% ipython --no-banner

In [1]: import numpy as np

In [2]: np.set_printoptions(suppress=True, linewidth=200)

In [3]: rd = lambda a: np.round(a, 1) + 0

In [4]: arr = np.load("case18.npy")

In [5]: print(arr)
[[-1.  2.  0.]
 [ 2.  1.  5.]
 [ 0.  0. -5.]]

In [6]: print(rd(np.linalg.eigvals(arr).sum().real))
-5.0

In [7]: print(np.einsum("ii->", arr))
-5.0

In [8]: print(rd(np.poly(arr)))
[  1.   5.  -5. -25.]

In [9]: print(np.kron(np.eye(2, dtype=int), arr))
[[-1.  2.  0. -0.  0.  0.]
 [ 2.  1.  5.  0.  0.  0.]
 [ 0.  0. -5.  0.  0. -0.]
 [-0.  0.  0. -1.  2.  0.]
 [ 0.  0.  0.  2.  1.  5.]
 [ 0.  0. -0.  0.  0. -5.]]

In [10]: print(rd(np.linalg.det(2 * arr)), rd(np.linalg.det(arr)))
200.0 25.0

In [11]: M = np.load("out6.npy")

In [12]: print(M)
[[ 4.3 -0.3  2.6]
 [ 1.9 -4.2  2. ]
 [-4.7 -0.7 -1.6]
 [-2.1 -3.3 -3.1]
 [ 0.1 -2.  -4.6]
 [ 1.3 -3.9  2.8]
 [ 2.3  1.1  4.3]
 [-1.   1.7  4.6]
 [-0.1 -4.6  1.9]
 [ 1.9 -3.3  3.2]
 [ 1.4  4.   2.7]
 [ 0.9 -1.2 -4.8]
 [ 1.1  4.  -2.8]
 [-3.2  3.8 -0.7]
 [ 1.3 -2.2 -4.3]
 [ 1.8 -0.6  4.6]
 [ 4.5  1.8  1.3]
 [-3.8  3.2  0.4]
 [ 4.2  1.9  1.9]
 [-3.   3.   2.6]
 [ 2.5 -0.8 -4.2]
 [-4.1  1.4 -2.6]]

In [13]: r0, r1 = M[20], M[0]

In [14]: print(rd(r0 @ r1))
0.1

In [15]: p = (r0 @ r1) / (r0 @ r0) * r0

In [16]: print(np.linalg.matrix_rank(np.outer(r0, r1)))
1

In [17]: vec = np.array([1, -1, 0])

In [18]: target = M @ vec

In [19]: print(rd(np.linalg.solve(M.T @ M, M.T @ target)))
[ 1. -1.  0.]

In [20]: rng = np.random.default_rng(983134)

In [21]: target = target + 0.3 * rng.normal(size=22)

In [22]: print(rd(target))
[ 4.6  6.1 -4.   1.1  2.   5.1  1.2 -2.4  4.6  5.  -2.3  1.8 -3.  -7.4  3.4  2.7  3.2 -7.1  2.3 -5.6  3.1 -5.5]

In [23]: c, *_ = np.linalg.lstsq(M, target)

In [24]: print(rd(np.linalg.norm(target - M @ c)))
0.8

In [25]: print([round(float(np.linalg.norm(np.linalg.solve(M.T @ M + lam * np.eye(3), M.T @ target))), 2) for lam in (0, 1, 10, 100)])
[1.41, 1.4, 1.34, 0.93]

In [26]: cent = M[[7, 15]].astype(float)

In [27]: for _ in range(4):
    ...:     idx = np.linalg.norm(M[:, None] - cent, axis=-1).argmin(axis=1)
    ...:     cent = np.array([M[idx == j].mean(axis=0) for j in range(2)])
    ...: 

In [28]: print(idx)
[1 1 0 1 1 1 1 0 1 1 0 1 0 0 1 1 1 0 1 0 1 0]

In [29]: print(np.bincount(idx))
[ 8 14]

In [30]: Q, Rm = np.linalg.qr(M)

In [31]: print(rd(Q @ Rm))
[[ 4.3 -0.3  2.6]
 [ 1.9 -4.2  2. ]
 [-4.7 -0.7 -1.6]
 [-2.1 -3.3 -3.1]
 [ 0.1 -2.  -4.6]
 [ 1.3 -3.9  2.8]
 [ 2.3  1.1  4.3]
 [-1.   1.7  4.6]
 [-0.1 -4.6  1.9]
 [ 1.9 -3.3  3.2]
 [ 1.4  4.   2.7]
 [ 0.9 -1.2 -4.8]
 [ 1.1  4.  -2.8]
 [-3.2  3.8 -0.7]
 [ 1.3 -2.2 -4.3]
 [ 1.8 -0.6  4.6]
 [ 4.5  1.8  1.3]
 [-3.8  3.2  0.4]
 [ 4.2  1.9  1.9]
 [-3.   3.   2.6]
 [ 2.5 -0.8 -4.2]
 [-4.1  1.4 -2.6]]

In [32]: print(rd(np.abs(np.diag(Rm))))
[12.8 12.7 14.2]

In [33]: print(Q.shape, Rm.shape)
(22, 3) (3, 3)

In [34]: print(rd(np.trace(Q @ Q.T)))
3.0

In [35]: print(rd(Q))
[[-0.3  0.  -0.1]
 [-0.1 -0.3 -0.1]
 [ 0.4 -0.1  0. ]
 [ 0.2 -0.3  0.1]
 [ 0.  -0.2  0.3]
 [-0.1 -0.3 -0.2]
 [-0.2  0.1 -0.2]
 [ 0.1  0.1 -0.3]
 [ 0.  -0.4 -0.2]
 [-0.1 -0.2 -0.2]
 [-0.1  0.3 -0.1]
 [-0.1 -0.1  0.3]
 [-0.1  0.3  0.3]
 [ 0.3  0.3  0. ]
 [-0.1 -0.2  0.3]
 [-0.1  0.  -0.3]
 [-0.4  0.2  0. ]
 [ 0.3  0.2 -0.1]
 [-0.3  0.2  0. ]
 [ 0.2  0.2 -0.2]
 [-0.2  0.   0.3]
 [ 0.3  0.1  0.1]]

In [36]: other = np.array([[-3, 2, 1, 2], [3, 2, -3, 0], [-1, -3, 1, -2], [1, 1, -3, -1]])

In [37]: E = other + other.T

In [38]: print(E)
[[-6  5  0  3]
 [ 5  4 -6  1]
 [ 0 -6  2 -5]
 [ 3  1 -5 -2]]

In [39]: print(np.linalg.matrix_rank(E, rtol=0.1))
3

In [40]: print(np.linalg.cond(E) > 100)
False

In [41]: print(np.argsort(-np.linalg.norm(E, axis=0).round(6), kind="stable")[:3])
[1 0 2]

In [42]: print(rd(np.linalg.norm(E, 2) / np.linalg.norm(E)))
0.7

In [43]: print([round(float(x), 1) for x in np.linalg.svd(E, compute_uv=False)[:3]])
[11.6, 10.3, 3.4]

In [44]: K = np.loadtxt("w.csv", delimiter=",")

In [45]: print(K)
[[ 0. -2.  4. -2.]
 [ 0. -2.  4. -2.]]

In [46]: vec = np.array([3, 3, 1, 0])

In [47]: print((K * vec).sum(axis=1))
[-2. -2.]

In [48]: print(np.sign((K @ vec).round(6)))
[-1. -1.]

In [49]: print(K * vec)
[[ 0. -6.  4. -0.]
 [ 0. -6.  4. -0.]]

In [50]: print(np.linalg.norm(K @ vec) <= np.linalg.norm(K, 2) * np.linalg.norm(vec) + 1e-9)
True
